% python3 -q
>>> import numpy as np
>>> np.set_printoptions(precision=2, suppress=True, linewidth=100)
>>> mat = np.loadtxt("dump.csv", delimiter=",")
>>> mat
array([[-4.,  3., -4.,  3., -4.,  3.],
       [ 1., -2.,  1., -2.,  1., -2.],
       [ 5.,  9.,  5.,  9.,  5.,  9.],
       [-4.,  3., -4.,  3., -4.,  3.],
       [ 1., -2.,  1., -2.,  1., -2.],
       [ 5.,  9.,  5.,  9.,  5.,  9.]])
>>> # looks like rank 2
>>> Uu, sig, VT = np.linalg.svd(mat)
>>> vecs = VT[:(sig > 1e-8).sum()]
>>> rng = np.random.default_rng(985144)
>>> x = mat[0] + -1 * mat[1] + rng.integers(2) * np.eye(6)[3]
>>> x
array([-5.,  5., -5.,  5., -5.,  5.])
>>> np.linalg.matrix_rank(np.vstack([mat, x]))
np.int64(2)
>>> np.allclose(vecs.T @ vecs @ x, x)
True
>>> np.linalg.matrix_rank(mat, rtol=0.1)
np.int64(2)
>>> np.argsort(-np.linalg.norm(mat, axis=0).round(6), kind="stable")[:3]
array([1, 3, 5])
>>> np.round(np.linalg.norm(mat, 2) / np.linalg.norm(mat), 2)
np.float64(0.89)
>>> mat.ravel(order="F")
array([-4.,  1.,  5., -4.,  1.,  5.,  3., -2.,  9.,  3., -2.,  9., -4.,  1.,  5., -4.,  1.,  5.,
        3., -2.,  9.,  3., -2.,  9., -4.,  1.,  5., -4.,  1.,  5.,  3., -2.,  9.,  3., -2.,  9.])
>>> blk = mat.reshape(6, 2, -1)
>>> blk[:, 0]
array([[-4.,  3., -4.],
       [ 1., -2.,  1.],
       [ 5.,  9.,  5.],
       [-4.,  3., -4.],
       [ 1., -2.,  1.],
       [ 5.,  9.,  5.]])
>>> np.einsum("ihd,jhd->hij", blk, blk).shape
(2, 6, 6)
>>> np.einsum("ihd,ihd->ih", blk, blk)
array([[ 41.,  34.],
       [  6.,   9.],
       [131., 187.],
       [ 41.,  34.],
       [  6.,   9.],
       [131., 187.]])
>>> feats = np.load("x.npy")
>>> feats
array([[1.  , 0.5 , 0.25, 0.12, 0.06, 0.03, 0.02, 0.01],
       [0.5 , 1.  , 0.5 , 0.25, 0.12, 0.06, 0.03, 0.02],
       [0.25, 0.5 , 1.  , 0.5 , 0.25, 0.12, 0.06, 0.03],
       [0.12, 0.25, 0.5 , 1.  , 0.5 , 0.25, 0.12, 0.06],
       [0.06, 0.12, 0.25, 0.5 , 1.  , 0.5 , 0.25, 0.12],
       [0.03, 0.06, 0.12, 0.25, 0.5 , 1.  , 0.5 , 0.25],
       [0.02, 0.03, 0.06, 0.12, 0.25, 0.5 , 1.  , 0.5 ],
       [0.01, 0.02, 0.03, 0.06, 0.12, 0.25, 0.5 , 1.  ]])
>>> # symmetric
>>> round(float(np.linalg.norm(feats)), 2)
3.53
>>> feats.shape
(8, 8)
>>> np.zeros(8, 8)
Traceback (most recent call last):
  File "<python-input-25>", line 1, in <module>
    np.zeros(8, 8)
    ~~~~~~~~^^^^^^
TypeError: Cannot interpret '8' as a data type
>>> feats[:, 8]
Traceback (most recent call last):
  File "<python-input-26>", line 1, in <module>
    feats[:, 8]
    ~~~~~^^^^^^
IndexError: index 8 is out of bounds for axis 1 with size 8
>>> np.linalg.matrix_rank(feats)
np.int64(8)
>>> feats.sum(axis=1)
array([1.99, 2.48, 2.71, 2.8 , 2.8 , 2.71, 2.48, 1.99])
>>> np.diff(feats, axis=0)
array([[-0.5 ,  0.5 ,  0.25,  0.13,  0.06,  0.03,  0.01,  0.01],
       [-0.25, -0.5 ,  0.5 ,  0.25,  0.13,  0.06,  0.03,  0.01],
       [-0.13, -0.25, -0.5 ,  0.5 ,  0.25,  0.13,  0.06,  0.03],
       [-0.06, -0.13, -0.25, -0.5 ,  0.5 ,  0.25,  0.13,  0.06],
       [-0.03, -0.06, -0.13, -0.25, -0.5 ,  0.5 ,  0.25,  0.13],
       [-0.01, -0.03, -0.06, -0.13, -0.25, -0.5 ,  0.5 ,  0.25],
       [-0.01, -0.01, -0.03, -0.06, -0.13, -0.25, -0.5 ,  0.5 ]])
>>> A = np.load("w.npy")
>>> A
array([[0, 2, 1, 2, 0, 2, 1, 0, 1, 2, 0, 0, 1, 0],
       [0, 0, 2, 1, 2, 0, 2, 1, 0, 1, 2, 0, 0, 1],
       [1, 0, 0, 2, 1, 2, 0, 2, 1, 0, 1, 2, 0, 0],
       [0, 1, 0, 0, 2, 1, 2, 0, 2, 1, 0, 1, 2, 0],
       [0, 0, 1, 0, 0, 2, 1, 2, 0, 2, 1, 0, 1, 2],
       [2, 0, 0, 1, 0, 0, 2, 1, 2, 0, 2, 1, 0, 1],
       [1, 2, 0, 0, 1, 0, 0, 2, 1, 2, 0, 2, 1, 0],
       [0, 1, 2, 0, 0, 1, 0, 0, 2, 1, 2, 0, 2, 1],
       [1, 0, 1, 2, 0, 0, 1, 0, 0, 2, 1, 2, 0, 2],
       [2, 1, 0, 1, 2, 0, 0, 1, 0, 0, 2, 1, 2, 0],
       [0, 2, 1, 0, 1, 2, 0, 0, 1, 0, 0, 2, 1, 2],
       [2, 0, 2, 1, 0, 1, 2, 0, 0, 1, 0, 0, 2, 1],
       [1, 2, 0, 2, 1, 0, 1, 2, 0, 0, 1, 0, 0, 2],
       [2, 1, 2, 0, 2, 1, 0, 1, 2, 0, 0, 1, 0, 0]])
>>> M2 = np.linalg.inv(A)
>>> round(np.linalg.slogdet(A)[0], 2)
np.float64(-1.0)
>>> round(float(np.linalg.det(A) * np.linalg.det(M2)), 2)
1.0
>>> np.sort(np.abs(np.fft.fft(A[0]))), np.sort(np.linalg.svd(A, compute_uv=False))
(array([ 0.68,  0.68,  2.52,  2.52,  2.83,  2.83,  2.93,  2.93,  3.31,  3.31,  4.  ,  5.06,  5.06,
       12.  ]), array([ 0.68,  0.68,  2.52,  2.52,  2.83,  2.83,  2.93,  2.93,  3.31,  3.31,  4.  ,  5.06,  5.06,
       12.  ]))
>>> A @ np.ones(14)
array([12., 12., 12., 12., 12., 12., 12., 12., 12., 12., 12., 12., 12., 12.])
>>> np.fft.fft(A[0])
array([12.  +0.j  , -0.8 -2.82j, -0.64-2.43j,  0.55-0.39j, -5.05-0.39j,  2.25-2.43j, -0.31-2.82j,
       -4.  -0.j  , -0.31+2.82j,  2.25+2.43j, -5.05+0.39j,  0.55+0.39j, -0.64+2.43j, -0.8 +2.82j])
>>> M2 = A / np.linalg.norm(A, axis=1, keepdims=True)
>>> gram = M2 @ M2.T
>>> (gram - 2 * np.eye(14)).round(6).argmax(axis=1)
array([3, 4, 5, 0, 1, 2, 3, 0, 1, 2, 3, 0, 1, 2])
>>> X = np.loadtxt("sample16.csv", delimiter=",")
>>> X
array([[ 0.97,  0.  ,  0.  ,  0.  , -0.26,  0.  ],
       [ 0.  ,  1.  ,  0.  ,  0.  ,  0.  ,  0.  ],
       [ 0.  ,  0.  ,  1.  ,  0.  ,  0.  ,  0.  ],
       [ 0.  ,  0.  ,  0.  ,  1.  ,  0.  ,  0.  ],
       [ 0.26,  0.  ,  0.  ,  0.  ,  0.97,  0.  ],
       [ 0.  ,  0.  ,  0.  ,  0.  ,  0.  ,  1.  ]])
>>> # splits into 5 blocks
>>> x = np.array([1, 1, 2, -3, 4, -4])
>>> X @ np.ones(6)
array([0.71, 1.  , 1.  , 1.  , 1.22, 1.  ])
>>> np.linalg.norm(X @ x) <= np.linalg.norm(X, 2) * np.linalg.norm(x) + 1e-9
np.True_
>>> np.sign((X @ x).round(6))
array([-1.,  1.,  1., -1.,  1., -1.])
>>> np.einsum("ij,j->i", X, x)
array([-0.07,  1.  ,  2.  , -3.  ,  4.12, -4.  ])
>>> X @ (2 * x)
array([-0.14,  2.  ,  4.  , -6.  ,  8.25, -8.  ])
>>> X * x
array([[ 0.97,  0.  ,  0.  , -0.  , -1.04, -0.  ],
       [ 0.  ,  1.  ,  0.  , -0.  ,  0.  , -0.  ],
       [ 0.  ,  0.  ,  2.  , -0.  ,  0.  , -0.  ],
       [ 0.  ,  0.  ,  0.  , -3.  ,  0.  , -0.  ],
       [ 0.26,  0.  ,  0.  , -0.  ,  3.86, -0.  ],
       [ 0.  ,  0.  ,  0.  , -0.  ,  0.  , -4.  ]])
>>> J = np.loadtxt("case16.csv", delimiter=",")
>>> J.round(2) + 0
array([[ 0.69,  0.23, -0.11,  0.03, -0.18, -0.03,  0.11,  0.06, -0.07,  0.06,  0.05, -0.25,  0.01,
         0.06, -0.14],
       [ 0.23,  0.78, -0.03,  0.05,  0.24, -0.02, -0.04, -0.04,  0.06,  0.  ,  0.02,  0.19, -0.02,
         0.02,  0.1 ],
       [-0.11, -0.03,  0.7 ,  0.19,  0.19, -0.11,  0.15,  0.02, -0.01,  0.14,  0.17, -0.07, -0.02,
         0.19, -0.06],
       [ 0.03,  0.05,  0.19,  0.88, -0.15,  0.07, -0.08, -0.01,  0.  , -0.08, -0.1 ,  0.02,  0.01,
        -0.12,  0.02],
       [-0.18,  0.24,  0.19, -0.15,  0.65,  0.08, -0.04,  0.04, -0.06, -0.07, -0.11, -0.16,  0.03,
        -0.13, -0.07],
       [-0.03, -0.02, -0.11,  0.07,  0.08,  0.96,  0.05,  0.01,  0.  ,  0.05,  0.06, -0.02, -0.01,
         0.07, -0.02],
       [ 0.11, -0.04,  0.15, -0.08, -0.04,  0.05,  0.92, -0.02,  0.02, -0.07, -0.08,  0.08,  0.  ,
        -0.09,  0.06],
       [ 0.06, -0.04,  0.02, -0.01,  0.04,  0.01, -0.02,  0.99,  0.01, -0.01, -0.01,  0.05,  0.  ,
        -0.01,  0.03],
       [-0.07,  0.06, -0.01,  0.  , -0.06,  0.  ,  0.02,  0.01,  0.98,  0.01,  0.  , -0.06,  0.  ,
         0.  , -0.03],
       [ 0.06,  0.  ,  0.14, -0.08, -0.07,  0.05, -0.07, -0.01,  0.01,  0.94, -0.08,  0.04,  0.01,
        -0.09,  0.04],
       [ 0.05,  0.02,  0.17, -0.1 , -0.11,  0.06, -0.08, -0.01,  0.  , -0.08,  0.91,  0.03,  0.01,
        -0.11,  0.03],
       [-0.25,  0.19, -0.07,  0.02, -0.16, -0.02,  0.08,  0.05, -0.06,  0.04,  0.03,  0.8 ,  0.01,
         0.04, -0.11],
       [ 0.01, -0.02, -0.02,  0.01,  0.03, -0.01,  0.  ,  0.  ,  0.  ,  0.01,  0.01,  0.01,  1.  ,
         0.01,  0.  ],
       [ 0.06,  0.02,  0.19, -0.12, -0.13,  0.07, -0.09, -0.01,  0.  , -0.09, -0.11,  0.04,  0.01,
         0.88,  0.04],
       [-0.14,  0.1 , -0.06,  0.02, -0.07, -0.02,  0.06,  0.03, -0.03,  0.04,  0.03, -0.11,  0.  ,
         0.04,  0.93]])
>>> u = np.array([-3, 0, 1])
>>> np.polyval(u, J[5])
array([ 1.  ,  1.  ,  0.96,  0.99,  0.98, -1.77,  0.99,  1.  ,  1.  ,  0.99,  0.99,  1.  ,  1.  ,
        0.99,  1.  ])
>>> np.round(np.correlate(J[5], J[2], "full"), 2) + 0
array([ 0.  ,  0.  ,  0.  , -0.02,  0.01, -0.05,  0.16, -0.02, -0.05,  0.16,  0.13,  0.03, -0.03,
        0.11, -0.11,  0.25,  0.25,  0.69,  0.01, -0.1 ,  0.02,  0.05,  0.03,  0.  ,  0.  ,  0.05,
       -0.01, -0.01,  0.  ])
>>> np.allclose(mat[:-1].T @ np.linalg.lstsq(mat[:-1].T, mat[-1])[0], mat[-1])
True
>>> mat @ np.linalg.pinv(mat) @ mat
array([[-4.,  3., -4.,  3., -4.,  3.],
       [ 1., -2.,  1., -2.,  1., -2.],
       [ 5.,  9.,  5.,  9.,  5.,  9.],
       [-4.,  3., -4.,  3., -4.,  3.],
       [ 1., -2.,  1., -2.,  1., -2.],
       [ 5.,  9.,  5.,  9.,  5.,  9.]])
>>> np.linalg.lstsq(mat[:-1].T, mat[-1])[2]
np.int32(2)
>>> np.sort(np.linalg.eigvals(X).real)
array([0.97, 0.97, 1.  , 1.  , 1.  , 1.  ])
>>> (np.linalg.matrix_power((X != 0) + (X.T != 0) + np.eye(6), 6) > 0).astype(int)
array([[1, 0, 0, 0, 1, 0],
       [0, 1, 0, 0, 0, 0],
       [0, 0, 1, 0, 0, 0],
       [0, 0, 0, 1, 0, 0],
       [1, 0, 0, 0, 1, 0],
       [0, 0, 0, 0, 0, 1]])
>>> idx = rng.permutation(15)
>>> idx
array([11,  1,  2,  3,  9,  6, 12, 10, 13,  7,  4,  5,  8, 14,  0])
>>> M2 = J[idx][:, idx]
>>> np.diag(M2)
array([0.8 , 0.78, 0.7 , 0.88, 0.94, 0.92, 1.  , 0.91, 0.88, 0.99, 0.65, 0.96, 0.98, 0.93, 0.69])
>>> np.allclose(M2, J)
False
>>> np.round(np.sort(np.abs(np.linalg.eigvals(M2))), 2) + 0
array([0., 0., 1., 1., 1., 1., 1., 1., 1., 1., 1., 1., 1., 1., 1.])
